$ python3 -q
>>> import numpy as np
>>> np.set_printoptions(precision=2, suppress=True, linewidth=140)
>>> def rd(a):
...     return np.round(a, 2) + 0
... 
>>> W0 = np.load("w.npy")
>>> W0
array([[-3,  1, -2, -2, -3],
       [ 0,  0, -3, -2,  2],
       [ 0,  0, -2,  1,  0],
       [ 0,  0,  0,  1,  1],
       [ 0,  0,  0,  0,  2]])
>>> U, sv, Vh = np.linalg.svd(W0)
>>> np.argmax(sv[:-1] / (sv[1:] + 1e-6)) + 1
np.int64(4)
>>> rd(sv)
array([5.52, 4.33, 2.08, 1.22, 0.  ])
>>> other = U[:, :4] @ np.diag(sv[:4]) @ Vh[:4]
>>> np.linalg.matrix_rank(W0, rtol=0.05)
np.int64(4)
>>> rd(other)
array([[-3.,  1., -2., -2., -3.],
       [ 0.,  0., -3., -2.,  2.],
       [ 0.,  0., -2.,  1.,  0.],
       [ 0.,  0.,  0.,  1.,  1.],
       [ 0.,  0.,  0.,  0.,  2.]])
>>> rd(np.linalg.norm(W0 - other) / np.linalg.norm(W0))
np.float64(0.0)
>>> rd(np.linalg.norm(W0 - other, 2)), rd(sv[4])
(np.float64(0.0), np.float64(0.0))
>>> rd(np.abs(W0 - other).max())
np.float64(0.0)
>>> u = np.array([-1, 3, -2])
>>> np.array([np.convolve(row, u, "same") for row in W0])
array([[-10,  11,  -6,   1,  -5],
       [  0,   3,  -7,  -2,  10],
       [  0,   2,  -7,   7,  -2],
       [  0,   0,  -1,   2,   1],
       [  0,   0,   0,  -2,   6]])
>>> np.convolve(W0[1], u)
array([ 0,  0,  3, -7, -2, 10, -4])
>>> np.linalg.lstsq(W0[:-1].T, W0[-1])[2]
np.int32(4)
>>> rd(W0 @ np.linalg.pinv(W0) @ W0)
array([[-3.,  1., -2., -2., -3.],
       [ 0.,  0., -3., -2.,  2.],
       [ 0.,  0., -2.,  1.,  0.],
       [ 0.,  0.,  0.,  1.,  1.],
       [ 0.,  0.,  0.,  0.,  2.]])
>>> np.abs(np.diag(np.linalg.qr(W0)[1])) > 1e-9
array([ True, False,  True,  True,  True])
>>> rd(np.trace(np.linalg.pinv(W0) @ W0))
np.float64(4.0)
>>> J = np.loadtxt("a.csv", delimiter=",")
>>> J
array([[0., 0., 0., 0.],
       [0., 0., 0., 1.],
       [0., 0., 0., 0.],
       [0., 1., 0., 0.]])
>>> # 3 groups of indices that never mix
>>> rd(np.trace(np.linalg.pinv(J) @ J))
np.float64(2.0)
>>> np.unique(J.round(6), axis=0).shape
(3, 4)
>>> E = np.loadtxt("out19.csv", delimiter=",")
>>> E
array([[ 0.,  2.,  8.],
       [-2.,  0.,  2.],
       [-8., -2.,  0.]])
>>> # skew-symmetric
>>> vec = np.array([9, 6, -3])
>>> rd(np.linalg.svd(E, compute_uv=False))
array([8.49, 8.49, 0.  ])
>>> vec @ E @ vec
np.float64(0.0)
>>> rd(np.linalg.det(E))
np.float64(0.0)
>>> q = np.linalg.solve(np.eye(3) - E, np.eye(3) + E)
>>> rd(np.linalg.det(q))
np.float64(1.0)
>>> hat = np.triu(np.array([[2, -3, -3], [0, 4, -5], [0, 1, 3]]), 1) + np.eye(3)
>>> other = hat @ E @ np.linalg.inv(hat)
>>> hat @ E - E @ hat
array([[ 30.,   6.,   4.],
       [ 40.,   4.,  -6.],
       [  0., -24., -34.]])
>>> np.linalg.matrix_rank(other)
np.int64(2)
>>> other
array([[  30.,   98.,  582.],
       [  38.,  124.,  736.],
       [  -8.,  -26., -154.]])
>>> m1 = np.array([[-6, 0, 5, -4],
...     [0, 0, 1, 0],
...     [0, 0, 0, 2],
...     [6, 0, 0, -3],
...     [0, 5, 0, 0]])
>>> m1
array([[-6,  0,  5, -4],
       [ 0,  0,  1,  0],
       [ 0,  0,  0,  2],
       [ 6,  0,  0, -3],
       [ 0,  5,  0,  0]])
>>> q, V = np.linalg.qr(m1[:, :2])[0], np.linalg.qr(m1[:, 2:])[0]
>>> sv = np.linalg.svd(q.T @ V, compute_uv=False)
>>> rd(sv)
array([0.88, 0.  ])
>>> other = np.c_[m1[:, :2] @ np.array([[-2, 0], [0, 0]]), np.array([3, 0, 2, 2, 2])]
>>> other
array([[ 12,   0,   3],
       [  0,   0,   0],
       [  0,   0,   2],
       [-12,   0,   2],
       [  0,   0,   2]])
>>> rd(np.linalg.lstsq(m1, other[:, 0])[0])
array([-2.,  0.,  0.,  0.])
>>> np.linalg.matrix_rank(other)
np.int64(2)
>>> np.linalg.matrix_rank(np.c_[m1, other])
np.int64(5)
>>> rd(np.linalg.norm(other - m1 @ np.linalg.lstsq(m1, other)[0], axis=0))
array([0.  , 0.  , 1.92])
>>> mat = np.array([[-0.68, -6.25, -7.78],
...     [-8.68, -4.79, -1.32],
...     [-5.41, -4.2, 7.28],
...     [1.93, 6.29, 7.53],
...     [2.49, 4.97, -8.31],
...     [-5.21, -8.49, 0.86],
...     [-8.57, -3.56, 3.71],
...     [-6.46, 7.14, -2.69],
...     [6.4, 6.25, 4.47],
...     [5.67, -4.92, 6.6]])
>>> vec = np.array([3, 1, 7])
>>> rhs = mat @ vec
>>> coef, lr = np.zeros(3), 1 / np.linalg.norm(mat, 2) ** 2
>>> for i in range(40):
...     coef -= lr * mat.T @ (mat @ coef - rhs)
...     if i % 10 == 0: print(i, round(np.linalg.norm(mat @ coef - rhs), 2))
... 
0 38.51
10 0.01
20 0.0
30 0.0
>>> rd(coef)
array([3., 1., 7.])
>>> other = mat / np.linalg.norm(mat, axis=1)
Traceback (most recent call last):
  File "<python-input-57>", line 1, in <module>
    other = mat / np.linalg.norm(mat, axis=1)
            ~~~~^~~~~~~~~~~~~~~~~~~~~~~~~~~~~
ValueError: operands could not be broadcast together with shapes (10,3) (10,) 
>>> other = mat / np.linalg.norm(mat, axis=1, keepdims=True)
>>> cov = other @ other.T
>>> rd(np.linalg.norm(other, axis=1))
array([1., 1., 1., 1., 1., 1., 1., 1., 1., 1.])
>>> np.argwhere(np.triu(np.abs(cov) > 0.95, 1))
array([[0, 3]])
>>> rd(np.degrees(np.arccos(np.clip(cov[2, 8], -1, 1))))
np.float64(106.47)
>>> np.abs(mat).max()
np.float64(8.68)
>>> mat.shape
(10, 3)
>>> np.zeros(10, 3)
Traceback (most recent call last):
  File "<python-input-65>", line 1, in <module>
    np.zeros(10, 3)
    ~~~~~~~~^^^^^^^
TypeError: Cannot interpret '3' as a data type
>>> rd(mat.mean(axis=0))
array([-1.85, -0.76,  1.03])
>>> rd(np.linalg.norm(mat))
np.float64(31.62)
>>> np.linalg.rank(mat)
Traceback (most recent call last):
  File "<python-input-68>", line 1, in <module>
    np.linalg.rank(mat)
    ^^^^^^^^^^^^^^
AttributeError: module 'numpy.linalg' has no attribute 'rank'
>>> np.count_nonzero(mat)
np.int64(30)
>>> u, v = mat[4], mat[5]
>>> rd(u @ u)
np.float64(99.96)
>>> pr = (u @ v) / (u @ u) * u
>>> rd(pr)
array([-1.55, -3.1 ,  5.18])
>>> rd(np.linalg.norm(u + v) ** 2 + np.linalg.norm(u - v) ** 2)
np.float64(399.84)
>>> M = np.loadtxt("sample5.csv", delimiter=",")
>>> M
array([[ 11.92,  35.99,   4.  ,  -7.99, -12.04],
       [  5.99,  17.98,   2.01,  -3.93,  -5.91],
       [  2.92,   8.96,   0.91,  -1.96,  -3.  ],
       [ -9.04, -27.04,  -2.98,   6.02,   8.96],
       [ -0.08,  -0.01,   0.06,  -0.06,   0.02]])
>>> np.unravel_index(np.abs(M).argmax(), M.shape)
(np.int64(0), np.int64(1))
>>> M[5]
Traceback (most recent call last):
  File "<python-input-78>", line 1, in <module>
    M[5]
    ~^^^
IndexError: index 5 is out of bounds for axis 0 with size 5
>>> rd(M.sum(axis=1))
array([ 31.88,  16.14,   7.83, -24.08,  -0.07])
>>> np.linalg.matrix_rank(M)
np.int64(5)
>>> np.zeros(5, 5)
Traceback (most recent call last):
  File "<python-input-81>", line 1, in <module>
    np.zeros(5, 5)
    ~~~~~~~~^^^^^^
TypeError: Cannot interpret '5' as a data type
>>> rd(np.linalg.svd(M, compute_uv=False))
array([55.83,  0.14,  0.12,  0.07,  0.06])
>>> np.count_nonzero(M)
np.int64(25)
>>> rd(np.linalg.det(M))
np.float64(0.0)
>>> rd(np.abs(np.linalg.eigvals(M)).max())
np.float64(36.91)
>>> np.linalg.matrix_rank(M, rtol=0.1)
np.int64(1)
>>> [round(float(x), 2) for x in np.linalg.svd(M, compute_uv=False)[:3]]
[55.83, 0.14, 0.12]
>>> rd(np.abs(np.linalg.svd(M)[2][-1]))
array([0.1 , 0.1 , 0.57, 0.67, 0.46])
>>> np.argsort(-np.linalg.norm(M, axis=0).round(6), kind="stable")[:3]
array([1, 4, 0])
